$ python -q
>>> import numpy as np
>>> np.set_printoptions(precision=2, suppress=True, linewidth=160, legacy="1.25")
>>> feats = np.load("m.npy")
>>> feats
array([[  7.08,   6.7 ,  -2.  ,   0.17,  -0.61,   0.45,  10.81,  -2.81,  13.23,   0.79],
       [ -5.76,   1.7 ,  -8.22,  -6.94,   4.76,   2.18,   3.16,  -1.34,  10.35, -10.1 ],
       [-11.51,  -4.58,  -5.45,  -6.29,   4.76,   1.52,  -7.02,   1.37,  -2.87,  -9.64],
       [ -8.56,  -0.4 ,  -8.18,  -7.53,   5.33,   2.2 ,  -0.2 ,  -0.5 ,   6.74, -11.14],
       [ 10.27,   2.14,   7.54,   7.46,  -5.41,  -2.05,   3.01,  -0.24,  -3.18,  11.17],
       [ 11.24,   3.64,   6.46,   6.93,  -5.14,  -1.78,   5.46,  -0.92,   0.34,  10.51],
       [ -7.51,  -6.73,   1.6 ,  -0.54,   0.88,  -0.34, -10.84,   2.8 , -12.93,  -1.34],
       [  2.29,   5.6 ,  -5.37,  -3.21,   1.85,   1.37,   9.24,  -2.65,  14.42,  -4.28],
       [-11.37,  -5.52,  -4.  ,  -5.26,   4.11,   1.15,  -8.61,   1.86,  -5.79,  -8.2 ],
       [-11.46,  -5.28,  -4.43,  -5.57,   4.31,   1.26,  -8.2 ,   1.74,  -5.  ,  -8.64],
       [  5.77,   6.52,  -3.08,  -0.87,   0.13,   0.74,  10.57,  -2.83,  13.9 ,  -0.74],
       [  8.23,   6.76,  -0.9 ,   1.18,  -1.33,   0.15,  10.84,  -2.75,  12.34,   2.29],
       [  9.77,   6.6 ,   0.88,   2.75,  -2.42,  -0.33,  10.49,  -2.54,  10.45,   4.59]])
>>> Uu, sv, Vt = np.linalg.svd(feats)
>>> np.argmax(sv[:-1] / (sv[1:] + 1e-6)) + 1
2
>>> other = Uu[:, :2] @ np.diag(sv[:2]) @ Vt[:2]
>>> print(np.round(np.linalg.norm(feats - other) / np.linalg.norm(feats), 2))
0.0
>>> np.linalg.matrix_rank(other)
2
>>> W1 = np.array([[-2, -1],
...     [-2, -2],
...     [-3, 1],
...     [-3, -3],
...     [3, 0],
...     [1, 1],
...     [3, 1],
...     [3, 2],
...     [-3, -2],
...     [0, -3]])
>>> b = np.array([-3, -7])
>>> H = np.maximum(feats @ W1 + b, 0)
>>> (H > 0).astype(int)
array([[0, 0],
       [1, 1],
       [1, 1],
       [1, 1],
       [0, 0],
       [0, 0],
       [1, 1],
       [0, 0],
       [1, 1],
       [1, 1],
       [0, 0],
       [0, 0],
       [0, 0]])
>>> H
array([[ 0.  ,  0.  ],
       [41.49, 20.24],
       [71.86, 58.99],
       [57.95, 37.7 ],
       [ 0.  ,  0.  ],
       [ 0.  ,  0.  ],
       [39.24, 41.49],
       [ 0.  ,  0.  ],
       [69.19, 59.64],
       [70.26, 59.76],
       [ 0.  ,  0.  ],
       [ 0.  ,  0.  ],
       [ 0.  ,  0.  ]])
>>> cent = np.array([[1, 0, 1], [1, 2, 1]])
>>> (H @ cent).round(6).argmax(axis=1)
array([0, 0, 0, 0, 0, 0, 1, 0, 0, 0, 0, 0, 0])
>>> other = np.array([[5, 6, 1],
...     [-6, 7, -5],
...     [9, -1, -7],
...     [-4, -3, -1],
...     [5, 8, 7],
...     [-6, 7, 1],
...     [9, 1, 1],
...     [-9, 7, 9],
...     [-6, 9, 9],
...     [-8, -4, 8]])
>>> np.linalg.matrix_rank(feats @ other)
2
>>> np.vstack([feats, other.T]).shape
(16, 10)
>>> np.argsort(-np.linalg.norm(feats, axis=0).round(6), kind="stable")[:3]
array([8, 0, 6])
>>> np.linalg.matrix_rank(feats, rtol=0.1)
2
>>> rank = np.linalg.matrix_rank(feats)
>>> rank
2
>>> null = np.linalg.svd(feats)[2][rank:].T
>>> print([int(np.linalg.matrix_rank(feats[:i])) for i in range(1, len(feats) + 1)])
[1, 2, 2, 2, 2, 2, 2, 2, 2, 2, 2, 2, 2]
>>> np.allclose(feats @ null, 0)
True
>>> null.shape
(10, 8)
>>> data = np.loadtxt("mat.csv", delimiter=",")
>>> data
array([[  3.,  -9.,  -2.,   6.],
       [  6.,  -6.,  -4.,   4.],
       [ -3.,   9.,  -8.,  24.],
       [ -6.,   6., -16.,  16.]])
>>> x = np.array([-1, -8, 1, 2])
>>> rhs = data @ x
>>> rhs
array([ 79.,  46., -29., -26.])
>>> np.round(np.linalg.solve(data.T, data[2]), 2) + 0
array([0., 0., 1., 0.])
>>> np.linalg.solve(data, rhs + data[:, 2])
array([-1., -8.,  2.,  2.])
>>> np.linalg.solve(data, rhs)
array([-1., -8.,  1.,  2.])
>>> X = np.load("sample16.npy")
>>> X.round(2) + 0
array([[-0.12, -1.07,  1.98,  1.59,  1.4 ,  0.  , -0.79, -1.54,  1.33, -0.27,  0.3 ,  1.  ,  0.72],
       [-0.59, -0.46,  2.15, -1.63, -0.19,  1.22,  0.87, -0.89, -0.34, -0.06,  0.79, -1.99, -0.62],
       [-0.12,  1.42, -1.16,  0.54,  0.41, -0.93,  0.67, -2.37,  1.28,  0.63, -0.51, -1.33, -1.09],
       [-1.53,  0.3 , -0.41, -0.43, -1.37, -1.04,  0.92, -0.86,  0.15,  0.12,  2.13,  0.8 ,  1.87],
       [ 2.58,  0.75,  0.04,  1.13, -0.99,  1.41,  0.36,  0.25,  0.81,  0.69,  1.71, -0.4 ,  0.36],
       [ 1.76, -0.46,  0.82, -1.6 , -0.62, -1.92, -1.  , -0.44,  0.16,  1.38, -0.89, -0.36,  1.15],
       [-0.94,  2.5 ,  0.76, -0.88,  0.12,  1.45, -1.16,  0.04,  0.44,  1.43, -0.58,  1.16,  0.31],
       [-0.35,  0.2 ,  0.89,  1.56,  0.52, -0.28,  2.06,  0.57, -1.37,  1.9 , -1.02, -0.38,  1.01],
       [ 0.47, -1.43, -1.38, -0.59,  0.52,  1.36, -0.04, -1.82, -1.53,  1.46,  0.27,  1.19, -0.3 ],
       [ 0.59,  1.19, -0.34, -0.52,  2.78, -0.56, -0.52,  0.19, -1.21, -0.51,  1.48, -0.8 ,  0.95],
       [ 1.29,  1.15,  1.12, -0.58, -0.06, -0.77,  1.62, -0.66, -0.81, -1.23, -0.14,  2.05, -1.15],
       [-0.23,  0.72,  0.63,  1.53, -1.46, -0.49, -1.89, -0.91, -2.26, -0.3 ,  0.3 , -0.56, -0.56],
       [ 0.47,  0.4 , -0.49, -0.07, -0.43,  1.31,  0.32, -1.13, -0.34, -1.87, -1.74, -0.5 ,  2.28]])
>>> r0 = np.array([0, 3, 3, 2, 3, 0, 1, 2, 0, 2, 0, 2, 2])
>>> other = X + np.outer(r0, np.eye(13)[8])
>>> round(np.linalg.det(other) / np.linalg.det(X), 2), round(float(1 + np.linalg.solve(X, r0)[8]), 2)
(0.73, 0.73)
>>> np.linalg.matrix_rank(np.linalg.inv(other) - np.linalg.inv(X), tol=1e-8)
1
>>> x = np.array([0, 2, 8, 1, 3, 5, 1, 7, 5, 6, 5, 6, 6])
>>> rhs = X @ x
>>> b, lr = np.zeros(13), 1 / np.linalg.norm(X, 2) ** 2
>>> for i in range(30):
...     b -= lr * X.T @ (X @ b - rhs)
...     if i % 5 == 0: print(i, round(np.linalg.norm(X @ b - rhs), 2))
... 
0 0.0
5 0.0
10 0.0
15 0.0
20 0.0
25 0.0
>>> round(float(np.linalg.cond(X)), 2)
1.0
>>> np.allclose(X @ X.T, X.T @ X)
True
>>> print(np.round(np.abs(np.linalg.eigvals(X)).max(), 2))
4.0
>>> C2 = X.T @ X
>>> np.linalg.matrix_rank(C2)
13
>>> np.diag(C2)
array([16., 16., 16., 16., 16., 16., 16., 16., 16., 16., 16., 16., 16.])
>>> np.linalg.svd(X, compute_uv=False) ** 2
array([16., 16., 16., 16., 16., 16., 16., 16., 16., 16., 16., 16., 16.])
>>> np.trace(C2), (X ** 2).sum()
(208.0, 208.0)
>>> np.linalg.eigvalsh(C2)[::-1]
array([16., 16., 16., 16., 16., 16., 16., 16., 16., 16., 16., 16., 16.])
>>> K = np.load("test6.npy")
>>> print(K)
[[ 0  1 -1  2  0  2  1 -2]
 [-2 -1 -2 -2 -1  1 -1  1]
 [ 2 -1  2  1  1 -1  0  2]
 [ 1 -2 -2  1  2 -2 -1  0]
 [ 2  1 -2  1  1  2 -1 -2]
 [ 1 -2  1 -2  0  1 -1  0]
 [ 4  3  3  6  2  0  3 -4]]
>>> rank = np.linalg.matrix_rank(K)
>>> print(rank)
6
>>> null = np.linalg.svd(K)[2][rank:].T
>>> null.shape
(8, 2)
>>> print([int(np.linalg.matrix_rank(K[:, :j + 1])) for j in range(8)])
[1, 2, 3, 4, 5, 6, 6, 6]
>>> [int(np.linalg.matrix_rank(K[:i])) for i in range(1, len(K) + 1)]
[1, 2, 3, 4, 5, 6, 6]
>>> [int(np.linalg.matrix_rank(np.delete(K, i, axis=0))) for i in range(7)]
[6, 6, 5, 5, 5, 5, 6]
>>> K.reshape(-1, 2)
array([[ 0,  1],
       [-1,  2],
       [ 0,  2],
       [ 1, -2],
       [-2, -1],
       [-2, -2],
       [-1,  1],
       [-1,  1],
       [ 2, -1],
       [ 2,  1],
       [ 1, -1],
       [ 0,  2],
       [ 1, -2],
       [-2,  1],
       [ 2, -2],
       [-1,  0],
       [ 2,  1],
       [-2,  1],
       [ 1,  2],
       [-1, -2],
       [ 1, -2],
       [ 1, -2],
       [ 0,  1],
       [-1,  0],
       [ 4,  3],
       [ 3,  6],
       [ 2,  0],
       [ 3, -4]])
>>> K.ravel(order="F")
array([ 0, -2,  2,  1,  2,  1,  4,  1, -1, -1, -2,  1, -2,  3, -1, -2,  2, -2, -2,  1,  3,  2, -2,  1,  1,  1, -2,  6,  0, -1,  1,  2,  1,  0,  2,  2,  1, -1,
       -2,  2,  1,  0,  1, -1,  0, -1, -1, -1,  3, -2,  1,  2,  0, -2,  0, -4])
>>> blk = K.reshape(7, 2, -1)
>>> blk.shape
(7, 2, 4)
>>> np.swapaxes(blk, 1, 2)[6]
array([[ 4,  2],
       [ 3,  0],
       [ 3,  3],
       [ 6, -4]])
>>> np.allclose(K[:-1].T @ np.linalg.lstsq(K[:-1].T, K[-1])[0], K[-1])
True
>>> np.linalg.lstsq(K[:-1].T, K[-1])[2]
6
>>> Uu, sv, Vt = np.linalg.svd(K)
>>> print(sv.round(2) + 0)
[11.22  5.75  4.7   3.46  1.69  1.46  0.  ]
>>> other = Uu[:, :6] @ np.diag(sv[:6]) @ Vt[:6]
>>> print(np.linalg.matrix_rank(K, rtol=0.05))
6
>>> m1 = np.load("arr.npy")
>>> print(m1)
[[ 1.7 -0.3 -0.4 -0.1  8.5 -0.8]
 [ 0.4  2.1 -0.2  2.   3.   1.4]
 [-0.5 -0.4 -0.5 -0.8 -8.5 -0.1]
 [-0.8 -0.5  0.8 -1.1 -4.5 -0.2]
 [ 1.5 -1.  -1.5  0.2  1.5 -0.5]
 [ 1.2 -1.  -0.4 -0.1  1.  -0.7]
 [-0.6  0.8 -1.4 -1.3 -6.5  0.2]
 [ 0.5 -0.8 -0.4  0.8 10.   2.1]
 [-0.9  1.1  1.3  0.5  0.  -0.1]
 [-0.1  1.1 -0.6  1.2 -9.5 -1.6]
 [ 0.9  1.2 -0.5 -0.6  1.5  0.4]
 [ 0.8  0.9 -4.3  1.5 -3.   0.5]
 [ 0.5  2.8 -0.6  1.3  2.5 -0.9]
 [-0.4 -1.  -0.9 -1.   3.5 -1.8]]
>>> Uu, sv, Vt = np.linalg.svd(m1, full_matrices=False)
>>> np.cumsum(sv ** 2) / np.sum(sv ** 2)
array([0.84, 0.91, 0.96, 0.98, 0.99, 1.  ])
>>> np.allclose(Uu * sv @ Vt, m1)
True
>>> print(sv / sv[0])
[1.   0.29 0.23 0.17 0.12 0.09]
>>> Uu.shape, sv.shape, Vt.shape
((14, 6), (6,), (6, 6))
>>> np.abs(Vt[0])
array([0.08, 0.03, 0.03, 0.04, 0.99, 0.05])
>>> np.round(Vt @ Vt.T, 2) + 0
array([[1., 0., 0., 0., 0., 0.],
       [0., 1., 0., 0., 0., 0.],
       [0., 0., 1., 0., 0., 0.],
       [0., 0., 0., 1., 0., 0.],
       [0., 0., 0., 0., 1., 0.],
       [0., 0., 0., 0., 0., 1.]])
>>> np.abs(Uu[:, 0]).round(6).argmax()
7
>>> (sv > 1e-8).sum()
6
>>> print(np.round(Uu.T @ m1 @ Vt.T, 2) + 0)
[[21.09  0.    0.    0.    0.    0.  ]
 [ 0.    6.13  0.    0.    0.    0.  ]
 [ 0.    0.    4.91  0.    0.    0.  ]
 [ 0.    0.    0.    3.64  0.    0.  ]
 [ 0.    0.    0.    0.    2.47  0.  ]
 [ 0.    0.    0.    0.    0.    1.9 ]]
>>> Ac = (m1 - m1.mean(axis=0)) / m1.std(axis=0)
>>> np.argwhere(np.abs(Ac) > 2)
array([[ 7,  5],
       [11,  2],
       [12,  1]])
>>> b = np.linalg.lstsq(np.delete(Ac, 3, axis=1), Ac[:, 3])[0]
>>> np.abs(b).argmax()
1
>>> round(1 - np.var(Ac[:, 3] - np.delete(Ac, 3, axis=1) @ b), 2)
0.5
>>> d = np.linalg.norm(m1[:, None] - m1[None], axis=-1)
>>> d.shape
(14, 14)
>>> d.mean(axis=1).argmax()
7
>>> np.unravel_index(d.round(6).argmax(), d.shape)
(7, 9)
>>> (d + 1e9 * np.eye(14)).round(6).argmin(axis=1)
array([ 7, 12,  6,  6,  5,  4,  2,  0, 10,  2,  5,  6,  1,  5])
>>> np.linalg.norm(m1, axis=1)
array([ 8.72,  4.42,  8.58,  4.8 ,  2.84,  2.02,  6.85, 10.3 ,  1.99,  9.79,  2.3 ,  5.61,  4.15,  4.3 ])
>>> np.linalg.matrix_rank(d ** 2)
8
>>> d[:5, :5]
array([[ 0.  ,  6.85, 17.17, 13.35,  7.14],
       [ 6.85,  0.  , 12.23,  8.81,  4.65],
       [17.17, 12.23,  0.  ,  4.23, 10.32],
       [13.35,  8.81,  4.23,  0.  ,  6.97],
       [ 7.14,  4.65, 10.32,  6.97,  0.  ]])
